>>> import numpy as np
>>> from numpy import linalg as LA
>>> np.set_printoptions(precision=2, suppress=True, linewidth=200, legacy="1.25")
>>> tidy = lambda a: np.round(a, 2) + 0
>>> mat = np.load("dump.npy")
>>> print(mat)
[[ 0  2  0 -2  0]
 [ 1 -2 -2 -2 -2]
 [ 0  1  1 -1 -1]
 [-1 -2 -1  1  0]
 [ 2 -1  1  2  0]]
>>> U, sigma, vt = LA.svd(mat)
>>> print(tidy(sigma))
[4.42 4.26 2.65 1.14 0.  ]
>>> out = U[:, :4] @ np.diag(sigma[:4]) @ vt[:4]
>>> print(LA.matrix_rank(out))
4
>>> print(LA.matrix_rank(mat, rtol=0.05))
4
>>> E = np.load("sample5.npy")
>>> print(E)
[[0.5  0.5  0.  ]
 [0.   0.33 0.67]
 [0.67 0.   0.33]]
>>> print(E @ np.ones(3))
[1. 1. 1.]
>>> print(tidy(LA.matrix_power(E, 2)))
[[0.25 0.42 0.34]
 [0.45 0.11 0.44]
 [0.56 0.34 0.11]]
>>> p = np.eye(3)[2]
>>> for _ in range(4):
...     p = p @ E
...     print(p.round(2))
... 
[0.67 0.   0.33]
[0.56 0.34 0.11]
[0.35 0.39 0.26]
[0.35 0.3  0.35]
>>> r0 = np.array([1, 0, 2])
>>> print(tidy(np.array([np.convolve(row, r0, "same") for row in E])))
[[0.5  1.   1.  ]
 [0.33 0.67 0.66]
 [0.   1.67 0.  ]]
>>> print(tidy(np.trace(E)))
1.16
>>> LA.determinant(E)
Traceback (most recent call last):
  File "<python-input-20>", line 1, in <module>
    LA.determinant(E)
    ^^^^^^^^^^^^^^
AttributeError: module 'numpy.linalg' has no attribute 'determinant'
>>> print(tidy((E + E.T) / 2))
[[0.5  0.25 0.34]
 [0.25 0.33 0.34]
 [0.34 0.34 0.33]]
>>> q, R = LA.qr(E)
>>> print(tidy(R))
[[-0.84 -0.3  -0.26]
 [ 0.   -0.52 -0.27]
 [ 0.    0.    0.64]]
>>> print(tidy(q.T @ q))
[[1. 0. 0.]
 [0. 1. 0.]
 [0. 0. 1.]]
>>> r0 = np.array([1, 2, 0])
>>> M = r0[np.abs(np.subtract.outer(np.arange(3), np.arange(3)))]
>>> print(M)
[[1 2 0]
 [2 1 2]
 [0 2 1]]
>>> w, V = LA.eigh(M)
>>> print(tidy(np.abs(V[:, -1])))
[0.5  0.71 0.5 ]
>>> print(tidy(V.T @ V))
[[1. 0. 0.]
 [0. 1. 0.]
 [0. 0. 1.]]
>>> print(tidy(LA.svd(M, compute_uv=False)))
[3.83 1.83 1.  ]
>>> print(np.abs(V[:, -1]).round(6).argmax())
1
>>> print(w.sum(), np.trace(M))
3.0 3
>>> print((w > 1e-8).sum(), (w < -1e-8).sum())
2 1
>>> theta = np.radians(135)
>>> R = np.eye(3)
>>> R[1, 1] = R[2, 2] = np.cos(theta)
>>> R[1, 2], R[2, 1] = -np.sin(theta), np.sin(theta)
>>> print(tidy(R))
[[ 1.    0.    0.  ]
 [ 0.   -0.71 -0.71]
 [ 0.    0.71 -0.71]]
>>> out = M @ R.T
>>> print(np.allclose(LA.norm(M, axis=1), LA.norm(out, axis=1)))
True
>>> print(tidy(np.abs(out - M).max(axis=0)))
[0.   4.12 2.71]
>>> print(tidy(LA.svd(M, compute_uv=False)), tidy(LA.svd(out, compute_uv=False)))
[3.83 1.83 1.  ] [3.83 1.83 1.  ]
>>> w, V = LA.eigh(M)
>>> vec = np.array([-1, 2, 1])
>>> print(tidy(LA.eigvalsh(M[1:, 1:])))
[-1.  3.]
>>> print(tidy(V * np.maximum(w, 0) @ V.T))
[[1.46 1.35 0.46]
 [1.35 1.91 1.35]
 [0.46 1.35 1.46]]
>>> print(vec @ M @ vec)
6
>>> arr = np.loadtxt("block12.csv", delimiter=",")
>>> print(arr)
[[ 0.04 -2.45 -1.21 -2.78 -0.43]
 [ 1.78 -2.05 -1.24 -0.1  -1.3 ]
 [-0.73  3.75 -1.84  3.51 -1.09]
 [ 1.3   4.13  4.08  1.7  -2.11]
 [-0.18 -3.04  1.48 -6.11 -1.9 ]
 [-0.28 -4.25  4.11  5.69  1.73]
 [-0.03  8.15  0.49  1.79  0.33]
 [-1.49 -4.01 -1.58 -5.15  1.59]
 [ 1.    0.21 -0.6   0.18  0.5 ]
 [-0.54  4.28  1.3  -1.01  0.86]
 [-1.04  1.7  -1.92  2.23  1.18]
 [ 0.73 10.08 -2.43 -4.11  0.66]
 [ 1.87 -1.3   1.51  0.62 -2.05]
 [ 1.15  8.94  0.02  1.34  2.41]]
>>> cen = arr - arr.mean(axis=0)
>>> V = LA.svd(cen)[2][:2]
>>> out = cen - cen @ V.T @ V
>>> print(tidy(np.diag(V.T @ V)))
[0.   0.98 0.13 0.89 0.01]
>>> print(tidy((cen @ V.T).std(axis=0)))
[4.8  3.33]
>>> print(LA.norm(out, axis=1).round(6).argmax())
3
>>> print(tidy(out.std(axis=0)))
[1.   0.25 1.65 0.59 1.4 ]
>>> cent = arr[[13, 3]].astype(float)
>>> for _ in range(4):
...     z = LA.norm(arr[:, None] - cent, axis=-1).argmin(axis=1)
...     cent = np.array([arr[z == j].mean(axis=0) for j in range(2)])
... 
>>> print(z)
[1 1 1 1 1 1 0 1 1 1 1 0 1 0]
>>> print(np.bincount(z))
[ 3 11]
>>> print(tidy(cent[1] - cent[0]))
[-0.46 -9.33  1.01  0.22 -1.41]
>>> print(np.abs(cent[1] - cent[0]).argmax())
1
>>> F = np.load("case1.npy")
>>> print(tidy(F))
[[ 0.33  0.33 -0.33]
 [ 0.33  0.33 -0.33]
 [-0.33 -0.33  0.33]]
>>> print(tidy(LA.norm(F, 2) / LA.norm(F)))
1.0
>>> print(LA.cond(F) > 100)
True
>>> print(np.argsort(-LA.norm(F, axis=0).round(6), kind="stable")[:3])
[0 1 2]
>>> vec = np.array([8, 2, 5])
>>> print(np.trace(F))
1.0
>>> print(tidy(F @ vec))
[ 1.67  1.67 -1.67]
>>> print(tidy((vec - F @ vec) @ (F @ vec)))
0.0
>>> out = F / np.sqrt((F ** 2).mean(axis=1, keepdims=True))
>>> print(out[0])
[ 1.  1. -1.]
>>> U, sigma, vt = LA.svd(F)
>>> V = vt[:(sigma > 1e-8).sum()]
>>> rng = np.random.default_rng(41)
>>> vec = F[1] + 4 * F[0] + rng.integers(2) * np.eye(3)[1]
>>> print(tidy(vec))
[ 1.67  2.67 -1.67]
>>> print(LA.matrix_rank(np.vstack([F, vec])))
2
>>> print(np.allclose(V.T @ V @ vec, vec))
False
>>> print(tidy(LA.norm(vec - V.T @ V @ vec)))
0.82
>>> W0 = np.array([[-2, -2, -2, -2, -2, -2],
...     [-2, -4, -4, -4, -4, -4],
...     [-2, -4, -6, -6, -6, -6],
...     [-2, -4, -6, -8, -8, -8],
...     [-2, -4, -6, -8, -10, -10],
...     [-2, -4, -6, -8, -10, -12]])
>>> vec = np.array([1, 2, 7, -3, 7, 5])
>>> print(np.sign((W0 @ vec).round(6)))
[-1 -1 -1 -1 -1 -1]
>>> print((W0 @ vec).argmax())
0
>>> print(W0 * vec)
[[ -2  -4 -14   6 -14 -10]
 [ -2  -8 -28  12 -28 -20]
 [ -2  -8 -42  18 -42 -30]
 [ -2  -8 -42  24 -56 -40]
 [ -2  -8 -42  24 -70 -50]
 [ -2  -8 -42  24 -70 -60]]
>>> print(LA.norm(W0 @ vec) <= LA.norm(W0, 2) * LA.norm(vec) + 1e-9)
True
>>> print(W0 @ np.eye(6)[1])
[-2. -4. -4. -4. -4. -4.]
>>> print(np.einsum("ij,j->i", W0, vec))
[ -38  -74 -106 -124 -148 -158]
>>> w, V = LA.eigh(W0)
>>> print(tidy(w.sum()), np.trace(W0))
-42.0 -42
>>> print(np.unique(w.round(6) + 0, return_counts=True)[1])
[1 1 1 1 1 1]
>>> print(tidy(V.T @ W0 @ V))
[[-34.41   0.     0.     0.     0.     0.  ]
 [  0.    -3.98   0.     0.     0.     0.  ]
 [  0.     0.    -1.55   0.     0.     0.  ]
 [  0.     0.     0.    -0.89   0.     0.  ]
 [  0.     0.     0.     0.    -0.64   0.  ]
 [  0.     0.     0.     0.     0.    -0.53]]
>>> print(tidy(LA.eigvalsh(W0 @ W0)))
[   0.28    0.41    0.8     2.4    15.81 1184.3 ]
>>> print(tidy(V.T @ V))
[[1. 0. 0. 0. 0. 0.]
 [0. 1. 0. 0. 0. 0.]
 [0. 0. 1. 0. 0. 0.]
 [0. 0. 0. 1. 0. 0.]
 [0. 0. 0. 0. 1. 0.]
 [0. 0. 0. 0. 0. 1.]]
